$ ipython --no-banner

In [1]: import numpy as np

In [2]: np.set_printoptions(precision=2, suppress=True, linewidth=100)

In [3]: def rd(a):
   ...:     return np.round(a, 2) + 0
   ...: 

In [4]: m1 = np.load("dump.npy")

In [5]: m1
Out[5]: 
array([[-3.49, -0.35,  8.55,  3.81],
       [ 3.32, -2.21, -1.12,  9.1 ],
       [-2.57, -4.12,  8.63, -1.39],
       [ 9.49,  1.31,  2.64,  1.11],
       [ 6.63,  3.86, -6.27, -1.37],
       [ 2.94,  4.1 , -4.41, -7.42],
       [-2.8 , -8.7 ,  0.67, -4.01],
       [ 5.06,  8.38, -1.73, -1.1 ],
       [ 0.85,  2.49,  2.09,  9.42],
       [-6.78, -4.32,  5.79, -1.4 ],
       [-3.65, -4.11,  8.04,  2.25],
       [ 1.99,  6.54, -6.94,  2.26],
       [-3.8 , -6.6 , -5.96, -2.53],
       [-7.  , -5.88,  3.99,  0.72],
       [-6.24,  0.49, -0.54, -7.78],
       [ 3.73,  0.19, -9.08,  1.88],
       [-3.37,  5.09, -4.6 , -6.45],
       [ 2.25,  8.7 , -2.56, -3.55],
       [-4.03,  2.06,  8.27, -3.35],
       [-1.74, -7.75,  6.07,  0.18],
       [-0.21,  2.24,  9.25,  3.06],
       [-8.24, -3.38,  0.02, -4.55]])

In [6]: basis = m1[[10, 17]].astype(float)

In [7]: for _ in range(3):
   ...:     idx = np.linalg.norm(m1[:, None] - basis, axis=-1).argmin(axis=1)
   ...:     basis = np.array([m1[idx == j].mean(axis=0) for j in range(2)])
   ...: 

In [8]: idx
Out[8]: array([0, 0, 0, 1, 1, 1, 0, 1, 0, 0, 0, 1, 0, 0, 0, 1, 1, 1, 0, 0, 0, 0])

In [9]: rd(basis)
Out[9]: 
array([[-3.31, -2.87,  3.84,  0.25],
       [ 3.59,  4.77, -4.12, -1.83]])

In [10]: np.bincount(idx)
Out[10]: array([14,  8])

In [11]: Xc = m1 - m1.mean(axis=0)

In [12]: U, sig, vt = np.linalg.svd(Xc, full_matrices=False)

In [13]: np.abs(vt[0]).argmax()
Out[13]: np.int64(2)

In [14]: np.linalg.matrix_rank(Xc)
Out[14]: np.int64(4)

In [15]: rd(np.abs(vt[-1]))
Out[15]: array([0.73, 0.41, 0.25, 0.49])

In [16]: (np.sign(U[:, 0]) == np.sign(U[0, 0])).astype(int)
Out[16]: array([1, 0, 1, 0, 0, 0, 1, 0, 0, 1, 1, 0, 1, 1, 1, 0, 0, 0, 1, 1, 1, 1])

In [17]: rd(sig ** 2 / (sig ** 2).sum())
Out[17]: array([0.5 , 0.27, 0.16, 0.07])

In [18]: idx = m1[:, 2] > np.median(m1[:, 2])

In [19]: r0 = m1[idx].mean(axis=0) - m1[~idx].mean(axis=0)

In [20]: np.argsort(-np.abs(r0).round(6), kind="stable")
Out[20]: array([2, 1, 3, 0])

In [21]: idx.astype(int)
Out[21]: array([1, 0, 1, 1, 0, 0, 1, 0, 1, 1, 1, 0, 0, 1, 0, 0, 0, 0, 1, 1, 1, 0])

In [22]: rd((((m1 - m1.mean(axis=0)) @ r0 > 0) == idx).mean())
Out[22]: np.float64(0.86)

In [23]: rd(r0)
Out[23]: array([-2.38, -4.75,  9.74,  2.9 ])

In [24]: ((m1 - m1.mean(axis=0)) @ r0 > 0).astype(int)
Out[24]: array([1, 1, 1, 0, 0, 0, 1, 0, 1, 1, 1, 0, 0, 1, 0, 0, 0, 0, 1, 1, 1, 1])

In [25]: rng = np.random.default_rng(22)

In [26]: W0 = np.triu(rng.random((9, 9)) < 0.3, 1).astype(int)

In [27]: W0 = W0 + W0.T

In [28]: W0
Out[28]: 
array([[0, 1, 1, 0, 0, 0, 0, 0, 1],
       [1, 0, 1, 0, 0, 1, 0, 0, 1],
       [1, 1, 0, 1, 1, 0, 0, 0, 0],
       [0, 0, 1, 0, 0, 1, 0, 0, 0],
       [0, 0, 1, 0, 0, 1, 0, 0, 0],
       [0, 1, 0, 1, 1, 0, 0, 0, 0],
       [0, 0, 0, 0, 0, 0, 0, 1, 1],
       [0, 0, 0, 0, 0, 0, 1, 0, 0],
       [1, 1, 0, 0, 0, 0, 1, 0, 0]])

In [29]: # symmetric

In [30]: U, sig, vt = np.linalg.svd(W0)

In [31]: V = vt[:(sig > 1e-8).sum()]

In [32]: x0 = W0[4] + 3 * W0[6] + rng.integers(2) * np.eye(9)[0]

In [33]: x0
Out[33]: array([0., 0., 1., 0., 0., 1., 0., 3., 3.])

In [34]: rd(V.T @ V)
Out[34]: 
array([[1. , 0. , 0. , 0. , 0. , 0. , 0. , 0. , 0. ],
       [0. , 1. , 0. , 0. , 0. , 0. , 0. , 0. , 0. ],
       [0. , 0. , 1. , 0. , 0. , 0. , 0. , 0. , 0. ],
       [0. , 0. , 0. , 0.5, 0.5, 0. , 0. , 0. , 0. ],
       [0. , 0. , 0. , 0.5, 0.5, 0. , 0. , 0. , 0. ],
       [0. , 0. , 0. , 0. , 0. , 1. , 0. , 0. , 0. ],
       [0. , 0. , 0. , 0. , 0. , 0. , 1. , 0. , 0. ],
       [0. , 0. , 0. , 0. , 0. , 0. , 0. , 1. , 0. ],
       [0. , 0. , 0. , 0. , 0. , 0. , 0. , 0. , 1. ]])

In [35]: rd(np.diag(V.T @ V))
Out[35]: array([1. , 1. , 1. , 0.5, 0.5, 1. , 1. , 1. , 1. ])

In [36]: [round(float(np.linalg.det(W0[:i, :i])), 2) + 0 for i in range(1, 10)]
Out[36]: [0.0, -1.0, 2.0, 1.0, 0.0, 0.0, 0.0, 0.0, 0.0]

In [37]: rd(np.linalg.eigvalsh(W0).min())
Out[37]: np.float64(-2.57)

In [38]: A = np.load("x.npy")

In [39]: A
Out[39]: 
array([[ 0.4, -1.3,  0.9,  1.6, -0.2],
       [-1.7, -1.1,  0.3,  0.5,  0.5],
       [ 0.2,  1. ,  0.9, -1.7, -2.5],
       [-0.4,  0.2,  1.5, -0.5,  0.5],
       [ 1.5,  0.7, -1.1,  1.2,  2. ],
       [ 1.4, -1.3, -0.6,  0.9,  0. ],
       [ 1. , -0.5,  0.6, -1.9, -1.5],
       [ 0.1,  0.3,  0.3,  0.5, -1.8]])

In [40]: q, R = np.linalg.qr(A)

In [41]: rd(R)
Out[41]: 
array([[-2.91, -0.08,  0.83, -0.3 ,  0.11],
       [ 0.  ,  2.54, -0.17, -1.45, -0.42],
       [ 0.  ,  0.  , -2.29,  1.54,  2.33],
       [ 0.  ,  0.  ,  0.  , -2.74, -1.5 ],
       [ 0.  ,  0.  ,  0.  ,  0.  , -2.9 ]])

In [42]: rd(q.T @ q)
Out[42]: 
array([[1., 0., 0., 0., 0.],
       [0., 1., 0., 0., 0.],
       [0., 0., 1., 0., 0.],
       [0., 0., 0., 1., 0.],
       [0., 0., 0., 0., 1.]])

In [43]: q.shape, R.shape
Out[43]: ((8, 5), (5, 5))

In [44]: rd(np.abs(np.diag(R)))
Out[44]: array([2.91, 2.54, 2.29, 2.74, 2.9 ])

In [45]: np.allclose(R.T @ R, A.T @ A)
Out[45]: True

In [46]: feats = np.load("out7.npy")

In [47]: feats
Out[47]: 
array([[1, 3, 2, 1, 1],
       [2, 2, 2, 0, 2],
       [3, 0, 3, 1, 2],
       [0, 3, 0, 2, 2],
       [0, 1, 1, 3, 3],
       [0, 2, 3, 1, 2]])

In [48]: hat = feats @ np.linalg.solve(feats.T @ feats, feats.T)

In [49]: rd(np.diag(hat))
Out[49]: array([0.84, 0.9 , 0.88, 0.67, 0.79, 0.92])

In [50]: rd(hat)
Out[50]: 
array([[ 0.84, -0.13,  0.14,  0.23, -0.18,  0.12],
       [-0.13,  0.9 ,  0.11,  0.18, -0.14,  0.09],
       [ 0.14,  0.11,  0.88, -0.2 ,  0.16, -0.1 ],
       [ 0.23,  0.18, -0.2 ,  0.67,  0.26, -0.16],
       [-0.18, -0.14,  0.16,  0.26,  0.79,  0.13],
       [ 0.12,  0.09, -0.1 , -0.16,  0.13,  0.92]])

In [51]: x0 = np.array([0, -3, 1, -2, -2])

In [52]: y = feats @ x0

In [53]: b, lr = np.zeros(5), 1 / np.linalg.norm(feats, 2) ** 2

In [54]: for i in range(250):
    ...:     b -= lr * feats.T @ (feats @ b - y)
    ...:     if i % 50 == 0: print(i, round(np.linalg.norm(feats @ b - y), 2))
    ...: 
0 9.63
50 0.35
100 0.08
150 0.04
200 0.02

In [55]: rd(b)
Out[55]: array([ 0.  , -3.  ,  1.  , -2.01, -1.99])

In [56]: x0 = np.array([-2, -1, 2, 1, -1])

In [57]: h1 = np.maximum(feats @ x0, 0)

In [58]: h1
Out[58]: array([0, 0, 0, 0, 1, 3])

In [59]: np.flatnonzero(h1 > 1e-9)
Out[59]: array([4, 5])

In [60]: np.maximum(feats @ (3 * x0), 0)
Out[60]: array([0, 0, 0, 0, 3, 9])

In [61]: np.maximum(feats @ x0, 0) - np.maximum(-feats @ x0, 0)
Out[61]: array([-1, -4, -1, -3,  1,  3])

In [62]: feats * (h1 > 1e-9)[:, None]
Out[62]: 
array([[0, 0, 0, 0, 0],
       [0, 0, 0, 0, 0],
       [0, 0, 0, 0, 0],
       [0, 0, 0, 0, 0],
       [0, 1, 1, 3, 3],
       [0, 2, 3, 1, 2]])

In [63]: feats.T @ h1
Out[63]: array([ 0,  7, 10,  6,  9])

In [64]: q, R = np.linalg.qr(feats)

In [65]: rd(q @ R)
Out[65]: 
array([[1., 3., 2., 1., 1.],
       [2., 2., 2., 0., 2.],
       [3., 0., 3., 1., 2.],
       [0., 3., 0., 2., 2.],
       [0., 1., 1., 3., 3.],
       [0., 2., 3., 1., 2.]])

In [66]: F = np.arange(88).reshape(8, 11) + -3

In [67]: F
Out[67]: 
array([[-3, -2, -1,  0,  1,  2,  3,  4,  5,  6,  7],
       [ 8,  9, 10, 11, 12, 13, 14, 15, 16, 17, 18],
       [19, 20, 21, 22, 23, 24, 25, 26, 27, 28, 29],
       [30, 31, 32, 33, 34, 35, 36, 37, 38, 39, 40],
       [41, 42, 43, 44, 45, 46, 47, 48, 49, 50, 51],
       [52, 53, 54, 55, 56, 57, 58, 59, 60, 61, 62],
       [63, 64, 65, 66, 67, 68, 69, 70, 71, 72, 73],
       [74, 75, 76, 77, 78, 79, 80, 81, 82, 83, 84]])

In [68]: np.unique(F.round(6), axis=0).shape
Out[68]: (8, 11)

In [69]: np.linalg.lstsq(F[:-1].T, F[-1])[2]
Out[69]: np.int32(2)

In [70]: np.allclose(F[:-1].T @ np.linalg.lstsq(F[:-1].T, F[-1])[0], F[-1])
Out[70]: True
